$ python -q
>>> import numpy as np
>>> np.set_printoptions(precision=2, suppress=True, linewidth=100)
>>> J = np.array([[1.0, 0.9, 0.81], [0.9, 1.0, 0.9], [0.81, 0.9, 1.0]])
>>> # equal to its transpose
>>> [round(float(x), 2) for x in np.linalg.svd(J, compute_uv=False)[:3]]
[2.74, 0.19, 0.07]
>>> np.linalg.cond(J) > 100
np.False_
>>> np.linalg.matrix_rank(J, rtol=0.1)
np.int64(1)
>>> Uu, sigma, VT = np.linalg.svd(J)
>>> np.argmax(sigma[:-1] / (sigma[1:] + 1e-6)) + 1
np.int64(1)
>>> sigma
array([2.74, 0.19, 0.07])
>>> A2 = Uu[:, :1] @ np.diag(sigma[:1]) @ VT[:1]
>>> np.round(np.linalg.norm(J - A2) / np.linalg.norm(J), 2)
np.float64(0.07)
>>> round(np.linalg.norm(J - A2, 2), 2), round(sigma[1], 2)
(np.float64(0.19), np.float64(0.19))
>>> np.linalg.matrix_rank(A2)
np.int64(1)
>>> K = np.load("mat.npy")
>>> K
array([[2., 2., 0.],
       [2., 2., 2.],
       [0., 2., 1.]])
>>> r0 = np.array([3, 2])
>>> np.cross(K[1, :3], K[2, :3])
array([-2., -2.,  4.])
>>> np.convolve(K[1], r0)
array([ 6., 10., 10.,  4.])
>>> np.array([np.convolve(row, r0, "same") for row in K])
array([[ 6., 10.,  4.],
       [ 6., 10., 10.],
       [ 0.,  6.,  7.]])
>>> np.polyval(r0, K[1])
array([8., 8., 8.])
>>> np.correlate(K[1], K[2], "full")
array([2., 6., 6., 4., 0.])
>>> x = np.array([3, 1, 1])
>>> h1 = np.maximum(K @ x, 0)
>>> np.maximum(K @ x, 0) - np.maximum(-K @ x, 0)
array([ 8., 10.,  3.])
>>> ev, evecs = np.linalg.eigh(K)
>>> x = np.array([3, 2, 5])
>>> round(x @ K @ x / (x @ x), 2), round(ev[0], 2), round(float(ev[-1]), 2)
(np.float64(3.03), np.float64(-1.14), 4.63)
>>> x @ K @ x
np.float64(115.0)
>>> np.abs(K).sum(axis=1).max(), np.round(np.abs(ev).max(), 2)
(np.float64(6.0), np.float64(4.63))
>>> np.linalg.eigvalsh(K[1:, 1:])
array([-0.56,  3.56])
>>> data = np.minimum.outer(np.arange(1, 4), np.arange(1, 4)) * 2
>>> data
array([[2, 2, 2],
       [2, 4, 4],
       [2, 4, 6]])
>>> W1 = np.array([[-3, 0, 1, 2], [2, 3, 0, -1], [2, 3, -2, -3]])
>>> coef = np.array([3, 3, 2, 2])
>>> H = np.maximum(data @ W1 + coef, 0)
>>> (H > 0).mean(axis=0)
array([1., 1., 0., 0.])
>>> np.linalg.matrix_rank(H)
np.int64(2)
>>> basis = np.array([[2, 1], [3, 2], [3, 0], [2, 1]])
>>> W1 @ basis
array([[ 1, -1],
       [11,  7],
       [ 1,  5]])
>>> H @ basis
array([[ 55,  35],
       [107,  67],
       [133,  83]])
>>> (H @ basis).round(6).argmax(axis=1)
array([0, 0, 0])
>>> X = np.loadtxt("x.csv", delimiter=",")
>>> X
array([[-0.46, -0.43, -0.77],
       [-0.43,  0.87, -0.23],
       [-0.77, -0.23,  0.59]])
>>> G = X.T @ X
>>> np.diag(G)
array([1., 1., 1.])
>>> np.allclose(G, G.T)
True
>>> np.linalg.svd(X, compute_uv=False) ** 2
array([1., 1., 1.])
>>> G.round(2) + 0
array([[1., 0., 0.],
       [0., 1., 0.],
       [0., 0., 1.]])
>>> def softmax(z):
...     e = np.exp(z - z.max(axis=-1, keepdims=True))
...     return e / e.sum(axis=-1, keepdims=True)
... 
>>> softmax(X).sum(axis=1)
array([1., 1., 1.])
>>> att = X @ X.T / np.sqrt(3)
>>> softmax(att + np.triu(np.full(att.shape, -np.inf), 1))
array([[1.  , 0.  , 0.  ],
       [0.36, 0.64, 0.  ],
       [0.26, 0.26, 0.47]])
>>> softmax(att).round(6).argmax(axis=1)
array([0, 1, 2])
>>> ev, evecs = np.linalg.eigh(X)
>>> x = np.array([2, 0, -1])
>>> evecs * np.maximum(ev, 0) @ evecs.T
array([[ 0.27, -0.22, -0.39],
       [-0.22,  0.94, -0.11],
       [-0.39, -0.11,  0.79]])
>>> np.linalg.eigvalsh(X[1:, 1:])
array([0.46, 1.  ])
>>> np.round(np.abs(X).sum(axis=1).max(), 2), round(float(np.abs(ev).max()), 2)
(np.float64(1.67), 1.0)
>>> A = np.load("data.npy")
>>> A
array([[ 0,  0,  0],
       [ 2, -1,  0],
       [ 2, -1,  1],
       [ 0,  0,  0],
       [ 0,  0,  0],
       [ 2, -1,  1],
       [ 2, -1,  1],
       [ 0,  0,  0],
       [ 0,  2,  0],
       [ 0,  0, -1],
       [ 2,  1,  1],
       [ 2, -1,  1],
       [ 2, -1,  1],
       [ 0,  2,  0],
       [ 0,  0, -1],
       [ 0,  0,  0],
       [ 2, -1,  1],
       [ 0,  0, -1],
       [ 0,  0,  0],
       [ 0,  0,  0],
       [ 0,  0, -1],
       [ 2,  1,  1],
       [ 0,  0,  0],
       [ 0,  0,  0]])
>>> Xs = (A - A.mean(axis=0)) / A.std(axis=0)
>>> Xs.std(axis=0)
array([1., 1., 1.])
>>> np.argwhere(np.abs(Xs) > 2)
array([[ 8,  1],
       [13,  1]])
>>> coef = np.linalg.lstsq(np.delete(Xs, 2, axis=1), Xs[:, 2])[0]
>>> coef
array([0.88, 0.14])
>>> np.abs(coef).argmax()
np.int64(0)
>>> feats = np.array([[4, -5, 16], [-5, 4, -20], [0, -5, 0], [5, -2, 20]])
>>> A2 = np.array([[2, -1, 2], [1, -1, -2], [1, -2, -2]])
>>> np.einsum("ij,ij->i", feats, feats)
array([297, 441,  25, 429])
>>> np.vstack([feats, A2.T]).shape
(7, 3)
>>> np.einsum("ik,kj->ij", feats, A2)
array([[ 19, -31, -14],
       [-26,  41,  22],
       [ -5,   5,  10],
       [ 28, -43, -26]])
>>> np.linalg.matrix_rank(np.vstack([feats, A2.T]))
np.int64(3)
>>> np.linalg.matrix_rank(feats @ A2)
np.int64(2)
>>> A2 @ feats
Traceback (most recent call last):
  File "<python-input-74>", line 1, in <module>
    A2 @ feats
    ~~~^~~~~~~
ValueError: matmul: Input operand 1 has a mismatch in its core dimension 0, with gufunc signature (n?,k),(k,m?)->(n?,m?) (size 4 is different from 3)
>>> np.einsum("ij->j", feats)
array([ 4, -8, 16])
>>> np.einsum("ik,kj->ji", feats, A2)
array([[ 19, -26,  -5,  28],
       [-31,  41,   5, -43],
       [-14,  22,  10, -26]])
>>> G = feats.T @ feats
>>> np.round(np.linalg.eigvalsh(G)[::-1], 2) + 0
array([1160.96,   31.04,    0.  ])
>>> np.allclose(G, G.T)
True
>>> np.diag(G)
array([  66,   70, 1056])
>>> (feats @ feats.T).shape
(4, 4)
>>> np.trace(G), (feats ** 2).sum()
(np.int64(1192), np.int64(1192))
>>> G
array([[  66,  -50,  264],
       [ -50,   70, -200],
       [ 264, -200, 1056]])
>>> ev, evecs = np.linalg.eigh(K)
>>> np.abs(evecs[:, -1])
array([0.55, 0.73, 0.4 ])
>>> np.round(evecs.T @ K @ evecs, 2) + 0
array([[-1.14,  0.  ,  0.  ],
       [ 0.  ,  1.52,  0.  ],
       [ 0.  ,  0.  ,  4.63]])
>>> np.linalg.eigvalsh(K + -3 * np.eye(3))
array([-4.14, -1.48,  1.63])
>>> np.abs(evecs[:, -1]).round(6).argmax()
np.int64(1)
>>> np.round(evecs.T @ evecs, 2) + 0
array([[1., 0., 0.],
       [0., 1., 0.],
       [0., 0., 1.]])
>>> np.unique(ev.round(6) + 0, return_counts=True)[1]
array([1, 1, 1])
>>> np.round(evecs @ np.diag(ev) @ evecs.T, 2) + 0
array([[2., 2., 0.],
       [2., 2., 2.],
       [0., 2., 1.]])
>>> (ev > 1e-8).sum(), (ev < -1e-8).sum()
(np.int64(2), np.int64(1))
>>> np.linalg.svd(K, compute_uv=False)
array([4.63, 1.52, 1.14])
>>> rk = np.linalg.matrix_rank(feats)
>>> rk
np.int64(2)
>>> N = np.linalg.svd(feats)[2][rk:].T
>>> [int(np.linalg.matrix_rank(feats[:i])) for i in range(1, len(feats) + 1)]
[1, 2, 2, 2]
>>> np.round(N[:, 0] / N[np.abs(N[:, 0]).round(6).argmax(), 0], 2) + 0
array([ 1.  ,  0.  , -0.25])
>>> [int(np.linalg.matrix_rank(feats[:, :j + 1])) for j in range(3)]
[1, 2, 2]
>>> np.round(feats @ N, 2) + 0
array([[0.],
       [0.],
       [0.],
       [0.]])
>>> [int(np.linalg.matrix_rank(np.delete(feats, i, axis=0))) for i in range(4)]
[2, 2, 2, 2]
>>> np.linalg.matrix_rank(feats.T @ feats), np.linalg.matrix_rank(feats @ feats.T)
(np.int64(2), np.int64(2))
>>> mat = np.loadtxt("dump.csv", delimiter=",")
>>> mat
array([[ 0.98,  0.04, -0.12,  0.05],
       [ 0.04,  0.9 ,  0.27, -0.12],
       [-0.12,  0.27,  0.27,  0.33],
       [ 0.05, -0.12,  0.33,  0.86]])
>>> ev, evecs = np.linalg.eigvalsh(mat)
Traceback (most recent call last):
  File "<python-input-105>", line 1, in <module>
    ev, evecs = np.linalg.eigvalsh(mat)
    ^^^^^^^^^
ValueError: too many values to unpack (expected 2)
>>> ev, evecs = np.linalg.eigh(mat)
>>> (ev > 1e-8).sum(), (ev < -1e-8).sum()
(np.int64(3), np.int64(0))
>>> np.round(np.linalg.eigvalsh(mat @ mat), 2) + 0
array([0., 1., 1., 1.])
>>> np.round(evecs.T @ evecs, 2) + 0
array([[1., 0., 0., 0.],
       [0., 1., 0., 0.],
       [0., 0., 1., 0.],
       [0., 0., 0., 1.]])
>>> np.round(np.linalg.svd(mat, compute_uv=False), 2) + 0
array([1., 1., 1., 0.])
>>> evecs @ np.diag(ev) @ evecs.T
array([[ 0.98,  0.04, -0.12,  0.05],
       [ 0.04,  0.9 ,  0.27, -0.12],
       [-0.12,  0.27,  0.27,  0.33],
       [ 0.05, -0.12,  0.33,  0.86]])
>>> F = np.load("run9.npy")
>>> F
array([[ 0.86,  3.06,  0.04],
       [ 0.95,  2.88, -0.02],
       [ 1.04,  2.91,  0.05],
       [ 1.02,  2.86, -0.06],
       [ 1.07,  3.03,  0.1 ],
       [ 0.97,  3.03,  0.05],
       [ 1.08,  3.06,  0.07],
       [ 0.95,  2.98, -0.17],
       [ 1.16, -0.03,  1.07],
       [ 1.13,  0.15,  0.77],
       [ 1.01,  0.11,  1.18],
       [ 1.09, -0.05,  0.98],
       [ 1.05, -0.01,  0.98],
       [ 0.97,  0.06,  1.03],
       [ 0.98,  0.08,  0.85],
       [ 1.06,  0.1 ,  1.05]])
>>> P = F @ np.linalg.solve(F.T @ F, F.T)
>>> P @ F[:, 0]
array([0.86, 0.95, 1.04, 1.02, 1.07, 0.97, 1.08, 0.95, 1.16, 1.13, 1.01, 1.09, 1.05, 0.97, 0.98,
       1.06])
>>> np.diag(P)
array([0.27, 0.12, 0.12, 0.19, 0.13, 0.16, 0.13, 0.21, 0.16, 0.39, 0.4 , 0.16, 0.13, 0.18, 0.11,
       0.15])
>>> np.allclose(P @ P, P)
True
>>> np.round(np.linalg.norm(F, 2) / np.linalg.norm(F), 2)
np.float64(0.92)
>>> theta = np.radians(72)
>>> r_ = np.eye(3)
>>> r_[2, 2] = r_[1, 1] = np.cos(theta)
>>> r_[2, 1], r_[1, 2] = -np.sin(theta), np.sin(theta)
>>> r_
array([[ 1.  ,  0.  ,  0.  ],
       [ 0.  ,  0.31,  0.95],
       [ 0.  , -0.95,  0.31]])
>>> A2 = F @ r_.T
>>> np.allclose(F @ F.T, A2 @ A2.T)
True
>>> A2
array([[ 0.86,  0.98, -2.9 ],
       [ 0.95,  0.87, -2.75],
       [ 1.04,  0.95, -2.75],
       [ 1.02,  0.83, -2.74],
       [ 1.07,  1.03, -2.85],
       [ 0.97,  0.98, -2.87],
       [ 1.08,  1.01, -2.89],
       [ 0.95,  0.76, -2.89],
       [ 1.16,  1.01,  0.36],
       [ 1.13,  0.78,  0.1 ],
       [ 1.01,  1.16,  0.26],
       [ 1.09,  0.92,  0.35],
       [ 1.05,  0.93,  0.31],
       [ 0.97,  1.  ,  0.26],
       [ 0.98,  0.83,  0.19],
       [ 1.06,  1.03,  0.23]])
>>> np.linalg.svd(F, compute_uv=False), np.linalg.svd(A2, compute_uv=False)
(array([8.96, 3.93, 0.35]), array([8.96, 3.93, 0.35]))
>>> Xs = A - A.mean(axis=0)
>>> evecs = np.linalg.svd(Xs)[2][:1]
>>> A2 = Xs - Xs @ evecs.T @ evecs
>>> A2.std(axis=0)
array([0.28, 0.62, 0.38])
>>> Uu, sigma, VT = np.linalg.svd(F)
>>> np.argmax(sigma[:-1] / (sigma[1:] + 1e-6)) + 1
np.int64(2)
>>> sigma
array([8.96, 3.93, 0.35])
>>> A2 = Uu[:, :2] @ np.diag(sigma[:2]) @ VT[:2]
>>> A2.round(2) + 0
array([[ 0.95,  3.03, -0.05],
       [ 0.94,  2.88, -0.01],
       [ 1.03,  2.91,  0.06],
       [ 0.96,  2.88,  0.  ],
       [ 1.09,  3.02,  0.08],
       [ 1.01,  3.02,  0.01],
       [ 1.08,  3.06,  0.07],
       [ 0.89,  3.  , -0.1 ],
       [ 1.14, -0.02,  1.09],
       [ 1.  ,  0.19,  0.9 ],
       [ 1.13,  0.07,  1.06],
       [ 1.05, -0.04,  1.02],
       [ 1.04, -0.01,  0.99],
       [ 1.03,  0.04,  0.97],
       [ 0.95,  0.09,  0.88],
       [ 1.09,  0.09,  1.02]])
>>> round(float(np.linalg.norm(F - A2) / np.linalg.norm(F)), 2)
0.04
>>> np.linalg.matrix_rank(F, rtol=0.05)
np.int64(2)
>>> round(np.linalg.norm(F - A2, 2), 2), round(float(sigma[2]), 2)
(np.float64(0.35), 0.35)
